$ python3 -q
>>> import numpy as np
>>> import numpy.linalg as la
>>> np.set_printoptions(precision=1, suppress=True, linewidth=160, legacy="1.25")
>>> rng = np.random.default_rng(582)
>>> K = rng.normal(size=(31, 7)) + 3 * np.array([3, 9, 9, -5, -3, -2, 7])
>>> K
array([[  8.1,  26.7,  26.6, -15. ,  -7.9,  -6.3,  21.4],
       [  7.9,  27. ,  28. , -14.1, -10.6,  -6. ,  22.9],
       [  8.8,  25.8,  26.2, -14.4, -10.8,  -6.6,  20.2],
       [  9. ,  25.3,  27.3, -16.8,  -7.7,  -5.3,  19.4],
       [  9.5,  27.7,  28.5, -16.2, -11. ,  -4.7,  21.3],
       [  7.4,  26.8,  26.4, -16.2,  -8.8,  -6.3,  21.8],
       [ 10. ,  28.2,  26.9, -13.9,  -9. ,  -5.3,  22.2],
       [ 10.3,  27.6,  26.5, -16.5,  -7.5,  -6.9,  19.5],
       [  8.5,  24.8,  28.2, -14.8,  -9. ,  -7.5,  22.3],
       [  7.5,  27.2,  26.1, -13.6,  -8.3,  -6.7,  20.5],
       [ 10.1,  26.9,  27.1, -15.2,  -8.6,  -4. ,  20.8],
       [  8.5,  28.1,  27.8, -14.8,  -8.5,  -5.6,  20.6],
       [  8.6,  28. ,  29.1, -16. ,  -9.6,  -5.8,  22.1],
       [  7.9,  27.8,  25.7, -15.2,  -9.9,  -3.6,  21.7],
       [  7.4,  26.8,  26.1, -13.9,  -8.1,  -6.8,  22.3],
       [  9.5,  27.5,  28.5, -13.8,  -9.1,  -6.3,  22.7],
       [  8.4,  26.4,  27.2, -14.7,  -7.6,  -7.8,  23. ],
       [  9.4,  26.6,  27.5, -14.6,  -8.5,  -5.4,  22.4],
       [ 10.5,  27.6,  26. , -14.6, -10. ,  -6.2,  22. ],
       [  9.4,  29.2,  27.4, -14.6,  -7.8,  -7.2,  22.6],
       [  9.6,  27.2,  27. , -16.3,  -8.5,  -8. ,  22.8],
       [  8.3,  28. ,  27.3, -13. ,  -9.1,  -7.5,  19.4],
       [  8.3,  25.6,  26.4, -15.8,  -9.1,  -7.3,  23.2],
       [  9.4,  27.3,  28.5, -14.6,  -9.2,  -6. ,  22.2],
       [  8.4,  27.5,  26.2, -13.8, -10.9,  -6.1,  21.6],
       [  7.8,  28.2,  27. , -15.8,  -9.5,  -6.4,  21.9],
       [  8.4,  26.5,  25.7, -15.2,  -9.2,  -6. ,  22.3],
       [  8.5,  27.6,  28.5, -13.9,  -9.8,  -4.9,  20.2],
       [  8.8,  26.7,  25.2, -16.1,  -8.9,  -6.1,  20.9],
       [ 10. ,  27.6,  25.9, -16.3,  -8.2,  -8.1,  20.7],
       [  8. ,  27.7,  25.9, -15.6,  -8.8,  -5.6,  21.9]])
>>> np.argsort(-la.norm(K, axis=0).round(6), kind="stable")[:3]
array([1, 2, 6])
